>>> import numpy as np
>>> np.set_printoptions(suppress=True, linewidth=140)
>>> def rd(a):
...     return np.round(a, 3) + 0
... 
>>> arr = np.array([[1, 0, 0], [7, 1, 0], [4, 3, 1]])
>>> round(np.log10(np.linalg.cond(arr)))
2
>>> [round(float(x), 3) for x in np.linalg.svd(arr, compute_uv=False)[:3]]
[8.494, 2.202, 0.053]
>>> rd(np.abs(np.linalg.svd(arr)[2][-1]))
array([0.053, 0.377, 0.925])
>>> np.linalg.cond(arr) > 100
np.True_
>>> rd(np.linalg.norm(arr) ** 2 / np.linalg.norm(arr, 2) ** 2)
np.float64(1.067)
>>> rd(np.linalg.norm(arr, 2))
np.float64(8.494)
>>> rd(np.linalg.norm(arr[0], 1)), rd(np.linalg.norm(arr[0], np.inf))
(np.float64(1.0), np.float64(1.0))
>>> rd(np.linalg.norm(arr[0] - arr[2]))
np.float64(4.359)
>>> w, V = np.linalg.eig(arr)
>>> np.prod(w)
np.float64(1.0)
>>> w
array([1., 1., 1.])
>>> rd(np.sort(np.linalg.eigvals(arr @ arr)))
array([1., 1., 1.])
>>> E = np.load("arr.npy")
>>> rd(E)
array([[-0.596,  0.801, -0.046],
       [-0.298, -0.168,  0.94 ],
       [ 0.745,  0.574,  0.339]])
>>> Q, Rm = np.linalg.qr(E)
>>> rd(np.trace(Q @ Q.T))
np.float64(3.0)
>>> rd(np.linalg.norm(E, axis=0))
array([1., 1., 1.])
>>> rd(E.T @ E)
array([[1., 0., 0.],
       [0., 1., 0.],
       [0., 0., 1.]])
>>> rng = np.random.default_rng(669232)
>>> lab = rng.permutation(3)
>>> lab
array([0, 1, 2])
>>> B = E[lab][:, lab]
>>> rd(B)
array([[-0.596,  0.801, -0.046],
       [-0.298, -0.168,  0.94 ],
       [ 0.745,  0.574,  0.339]])
>>> rd(np.sort(np.abs(np.linalg.eigvals(B))))
array([1., 1., 1.])
>>> rd(np.linalg.det(B)), rd(np.linalg.det(E[lab]))
(np.float64(1.0), np.float64(1.0))
>>> np.allclose(B, E)
True
>>> Uu, sigma, vt = np.linalg.svd(E, full_matrices=False)
>>> (sigma > 1e-8).sum()
np.int64(3)
>>> rd(Uu.T @ E @ vt.T)
array([[1., 0., 0.],
       [0., 1., 0.],
       [0., 0., 1.]])
>>> rd(np.sqrt((sigma ** 2).sum())), rd(np.linalg.norm(E))
(np.float64(1.732), np.float64(1.732))
>>> np.allclose(Uu * sigma @ vt, E)
True
>>> rd(vt @ vt.T)
array([[1., 0., 0.],
       [0., 1., 0.],
       [0., 0., 1.]])
>>> basis = np.array([[3, 4, 0]])
>>> K = rng.normal(size=(18, 1)) @ basis + np.array([9, 1, 7])
>>> rd(K)
array([[ 4.209, -5.388,  7.   ],
       [ 9.502,  1.669,  7.   ],
       [ 9.051,  1.068,  7.   ],
       [ 8.472,  0.295,  7.   ],
       [12.458,  5.611,  7.   ],
       [14.968,  8.957,  7.   ],
       [ 7.249, -1.335,  7.   ],
       [ 6.174, -2.768,  7.   ],
       [ 9.885,  2.18 ,  7.   ],
       [10.23 ,  2.64 ,  7.   ],
       [ 6.453, -2.395,  7.   ],
       [12.006,  5.008,  7.   ],
       [12.441,  5.588,  7.   ],
       [ 3.541, -6.279,  7.   ],
       [ 7.286, -1.286,  7.   ],
       [11.533,  4.377,  7.   ],
       [12.987,  6.316,  7.   ],
       [11.07 ,  3.76 ,  7.   ]])
>>> t = np.radians(180)
>>> Rm = np.eye(3)
>>> Rm[2, 2] = Rm[0, 0] = np.cos(t)
>>> Rm[2, 0], Rm[0, 2] = -np.sin(t), np.sin(t)
>>> rd(Rm)
array([[-1.,  0.,  0.],
       [ 0.,  1.,  0.],
       [ 0.,  0., -1.]])
>>> B = K @ Rm.T
>>> rd(np.linalg.svd(K, compute_uv=False)), rd(np.linalg.svd(B, compute_uv=False))
(array([51.969, 16.966,  0.   ]), array([51.969, 16.966,  0.   ]))
>>> rd(np.abs(B - K).max(axis=0))
array([29.935,  0.   , 14.   ])
>>> np.allclose(K @ K.T, B @ B.T)
True
>>> rd(B)
array([[ -4.209,  -5.388,  -7.   ],
       [ -9.502,   1.669,  -7.   ],
       [ -9.051,   1.068,  -7.   ],
       [ -8.472,   0.295,  -7.   ],
       [-12.458,   5.611,  -7.   ],
       [-14.968,   8.957,  -7.   ],
       [ -7.249,  -1.335,  -7.   ],
       [ -6.174,  -2.768,  -7.   ],
       [ -9.885,   2.18 ,  -7.   ],
       [-10.23 ,   2.64 ,  -7.   ],
       [ -6.453,  -2.395,  -7.   ],
       [-12.006,   5.008,  -7.   ],
       [-12.441,   5.588,  -7.   ],
       [ -3.541,  -6.279,  -7.   ],
       [ -7.286,  -1.286,  -7.   ],
       [-11.533,   4.377,  -7.   ],
       [-12.987,   6.316,  -7.   ],
       [-11.07 ,   3.76 ,  -7.   ]])
>>> np.allclose(np.linalg.norm(K, axis=1), np.linalg.norm(B, axis=1))
True
